>>> import numpy as np
>>> import numpy.linalg as la
>>> np.set_printoptions(precision=2, suppress=True, linewidth=200, floatmode="fixed")
>>> W0 = np.loadtxt("test6.csv", delimiter=",")
>>> W0
array([[ 21.19,  38.99,  99.99],
       [ 20.10,  39.81,  98.12],
       [ 19.64,  38.61,  99.54],
       [ 19.63,  41.48,  99.76],
       [ 18.76,  39.87, 102.65],
       [ 20.01,  39.83,  99.50],
       [ 20.43,  39.89, 100.32],
       [ 18.27,  39.98,  99.67],
       [ 19.85,  41.19, 100.15],
       [ 20.46,  39.85,  99.39],
       [ 20.04,  38.86, 100.15],
       [ 20.34,  40.69,  99.26],
       [ 20.57,  39.14, 100.46],
       [ 21.01,  41.81,  98.82],
       [ 20.69,  38.85,  99.77],
       [ 20.87,  40.56, 100.01],
       [ 19.28,  40.51, 101.16],
       [ 19.85,  41.02, 100.44],
       [ 20.28,  40.90, 100.39],
       [ 19.75,  38.67,  99.24]])
>>> C2 = np.cov(W0, rowvar=False)
>>> np.polyfit(W0[:, 2], W0[:, 1], 1)
array([ 0.01, 39.26])
>>> np.corrcoef(W0.T)
array([[ 1.00, -0.01, -0.37],
       [-0.01,  1.00,  0.01],
       [-0.37,  0.01,  1.00]])
>>> np.argsort(-W0.std(axis=0).round(6), kind="stable")
array([1, 2, 0])
>>> C2
array([[ 0.52, -0.01, -0.25],
       [-0.01,  0.95,  0.01],
       [-0.25,  0.01,  0.85]])
>>> C2.shape
(3, 3)
>>> x = np.array([1, 3, 3])
>>> target = W0 @ x
>>> np.round(la.pinv(W0) @ W0, 2) + 0
array([[1.00, 0.00, 0.00],
       [0.00, 1.00, 0.00],
       [0.00, 0.00, 1.00]])
>>> la.solve(W0.T @ W0, W0.T @ target)
array([1.00, 3.00, 3.00])
>>> rng = np.random.default_rng(27)
>>> target = target + 0.05 * rng.normal(size=20)
>>> target
array([438.19, 433.93, 434.14, 443.30, 446.36, 437.99, 441.05, 437.28, 443.85, 438.12, 437.05, 440.13, 439.28, 442.89, 436.57, 442.47, 444.29, 444.24, 444.16, 433.42])
>>> coef, *_ = la.lstsq(W0, target)
>>> round(la.norm(target - W0 @ coef), 2)
np.float64(0.2)
>>> [round(float(la.norm(la.solve(W0.T @ W0 + lam * np.eye(3), W0.T @ target))), 2) for lam in (0, 1, 10, 100)]
[4.35, 4.32, 4.16, 4.02]
>>> P = W0 @ la.solve(W0.T @ W0, W0.T)
>>> np.allclose(P @ P, P)
True
>>> np.diag(P)
array([0.24, 0.07, 0.13, 0.19, 0.35, 0.05, 0.06, 0.30, 0.12, 0.07, 0.13, 0.10, 0.14, 0.35, 0.17, 0.11, 0.14, 0.10, 0.07, 0.11])
>>> P @ W0[:, 0]
array([21.19, 20.10, 19.64, 19.63, 18.76, 20.01, 20.43, 18.27, 19.85, 20.46, 20.04, 20.34, 20.57, 21.01, 20.69, 20.87, 19.28, 19.85, 20.28, 19.75])
>>> M = np.load("mat.npy")
>>> M
array([[ 2,  1, -3],
       [ 0, -2,  0],
       [ 0,  0, -3]])
>>> [int(la.matrix_rank(la.matrix_power(M, p))) for p in range(1, 4)]
[3, 3, 3]
>>> M @ M
array([[4, 0, 3],
       [0, 4, 0],
       [0, 0, 9]])
>>> A = np.loadtxt("arr.csv", delimiter=",")
>>> A
array([[ 1.00,  1.00, -1.00, -1.00,  1.00,  1.00, -1.00, -1.00],
       [ 1.00, -1.00, -1.00,  1.00,  1.00, -1.00, -1.00,  1.00],
       [ 1.00, -1.00,  1.00, -1.00,  1.00, -1.00,  1.00, -1.00]])
>>> A2 = A / la.norm(A, axis=1)
Traceback (most recent call last):
  File "<python-input-31>", line 1, in <module>
    A2 = A / la.norm(A, axis=1)
         ~~^~~~~~~~~~~~~~~~~~~~
ValueError: operands could not be broadcast together with shapes (3,8) (3,) 
>>> A2 = A / la.norm(A, axis=1, keepdims=True)
>>> C2 = A2 @ A2.T
>>> (np.abs(C2) > 0.9).astype(int)
array([[1, 0, 0],
       [0, 1, 0],
       [0, 0, 1]])
>>> (C2 - 2 * np.eye(3)).round(6).argmax(axis=1)
array([1, 0, 0])
>>> la.norm(A2, axis=1)
array([1.00, 1.00, 1.00])
>>> C2[2].round(2) + 0
array([0.00, 0.00, 1.00])
>>> f, r1 = A[2], A[1]
>>> f @ f
np.float64(8.0)
>>> pr = (f @ r1) / (f @ f) * f
>>> la.matrix_rank(np.outer(f, r1))
np.int64(1)
>>> pr
array([ 0.00, -0.00,  0.00, -0.00,  0.00, -0.00,  0.00, -0.00])
>>> np.round(la.norm(f + r1) ** 2 + la.norm(f - r1) ** 2, 2)
np.float64(32.0)
>>> r1 - pr
array([ 1.00, -1.00, -1.00,  1.00,  1.00, -1.00, -1.00,  1.00])
>>> A2 = A / np.sqrt((A ** 2).mean(axis=1, keepdims=True))
>>> la.norm(A2, axis=1)
array([2.83, 2.83, 2.83])
>>> A2 = np.array([[-5, -5, 2],
...     [-3, 4, -5],
...     [-5, -5, -3],
...     [1, 0, 4],
...     [3, 4, 3],
...     [-2, 5, -1],
...     [0, 2, 3],
...     [5, 5, 3]])
>>> la.matrix_rank(np.vstack([A, A2.T]))
np.int64(6)
>>> np.einsum("ik,kj->ij", A, A2)
array([[ -8.00,   6.00,  -8.00],
       [ 14.00,  -2.00,  18.00],
       [ -8.00, -18.00,   4.00]])
>>> E = np.load("sample6.npy")
>>> E
array([[ 0,  0,  0],
       [ 0,  0,  0],
       [ 0,  0, -1],
       [-2, -1,  3],
       [ 0,  0, -1],
       [ 0,  0,  0],
       [ 0,  0, -1],
       [ 0,  0,  0],
       [-2, -1,  3],
       [ 0,  0,  0],
       [ 0,  0, -1],
       [ 1, -2,  2],
       [-2, -1,  3],
       [ 0,  0,  0],
       [ 0,  0,  0],
       [ 0,  0,  0],
       [-2, -1,  3]])
>>> D = la.norm(E[:, None] - E[None], axis=-1)
>>> np.unravel_index(D.round(6).argmax(), D.shape)
(np.int64(2), np.int64(3))
>>> D.shape
(17, 17)
>>> D.mean(axis=1).argmax()
np.int64(11)
>>> la.norm(E, axis=1)
array([0.00, 0.00, 1.00, 3.74, 1.00, 0.00, 1.00, 0.00, 3.74, 0.00, 1.00, 3.00, 3.74, 0.00, 0.00, 0.00, 3.74])
>>> la.matrix_rank(D ** 2)
np.int64(4)
>>> D[0].round(6).argsort(kind="stable")[:4]
array([0, 1, 5, 7])
>>> D[:5, :5]
array([[0.00, 0.00, 1.00, 3.74, 1.00],
       [0.00, 0.00, 1.00, 3.74, 1.00],
       [1.00, 1.00, 0.00, 4.58, 0.00],
       [3.74, 3.74, 4.58, 0.00, 4.58],
       [1.00, 1.00, 0.00, 4.58, 0.00]])
>>> cen = E - E.mean(axis=0)
>>> Uu, s, Vt = la.svd(cen, full_matrices=False)
>>> round((s ** 2).sum() ** 2 / (s ** 4).sum(), 2)
np.float64(1.27)
>>> (np.sign(Uu[:, 0]) == np.sign(Uu[0, 0])).astype(int)
array([1, 1, 1, 0, 1, 1, 1, 1, 0, 1, 1, 0, 0, 1, 1, 1, 0])
>>> np.round(cen.mean(axis=0), 2) + 0
array([0.00, 0.00, 0.00])
>>> np.abs(Uu[:, 0]).argmax()
np.int64(3)
>>> arr = np.load("a.npy")
>>> arr
array([[ 25, -15,  25,  25],
       [-15,   9, -15, -15],
       [ 25, -15,  25,  25],
       [ 25, -15,  25,  25]])
>>> la.cond(arr) > 100
np.True_
>>> [round(float(x), 2) for x in la.svd(arr, compute_uv=False)[:3]]
[84.0, 0.0, 0.0]
>>> evals, V = la.eigh(arr)
>>> x = np.array([0, -2, -2, 0])
>>> x @ arr @ x
np.int64(16)
>>> (np.sign(V[:, -1].round(6)) == np.sign(V[0, -1].round(6))).astype(int)
array([1, 0, 1, 1])
>>> V * np.maximum(evals, 0) @ V.T
array([[ 25.00, -15.00,  25.00,  25.00],
       [-15.00,   9.00, -15.00, -15.00],
       [ 25.00, -15.00,  25.00,  25.00],
       [ 25.00, -15.00,  25.00,  25.00]])
>>> V * np.abs(evals) @ V.T
array([[ 25.00, -15.00,  25.00,  25.00],
       [-15.00,   9.00, -15.00, -15.00],
       [ 25.00, -15.00,  25.00,  25.00],
       [ 25.00, -15.00,  25.00,  25.00]])
>>> np.einsum("ij,ji->", arr, arr)
np.int64(7056)
>>> np.kron(np.eye(2, dtype=int), arr)
array([[ 25, -15,  25,  25,   0,   0,   0,   0],
       [-15,   9, -15, -15,   0,   0,   0,   0],
       [ 25, -15,  25,  25,   0,   0,   0,   0],
       [ 25, -15,  25,  25,   0,   0,   0,   0],
       [  0,   0,   0,   0,  25, -15,  25,  25],
       [  0,   0,   0,   0, -15,   9, -15, -15],
       [  0,   0,   0,   0,  25, -15,  25,  25],
       [  0,   0,   0,   0,  25, -15,  25,  25]])
>>> np.round(np.poly(arr), 2) + 0
array([  1.00, -84.00,   0.00,   0.00,   0.00])
>>> round(la.det(arr[::-1]), 2)
np.float64(0.0)
>>> np.round(la.eigvals(arr), 2) + 0
array([ 0.00, 84.00,  0.00,  0.00])
>>> round(float(la.det(2 * arr)), 2), np.round(la.det(arr), 2)
(0.0, np.float64(0.0))
>>> np.unique(arr.round(6), axis=0).shape
(2, 4)
>>> arr @ la.pinv(arr) @ arr
array([[ 25.00, -15.00,  25.00,  25.00],
       [-15.00,   9.00, -15.00, -15.00],
       [ 25.00, -15.00,  25.00,  25.00],
       [ 25.00, -15.00,  25.00,  25.00]])
>>> np.abs(np.diag(la.qr(arr)[1])) > 1e-9
array([ True, False, False, False])
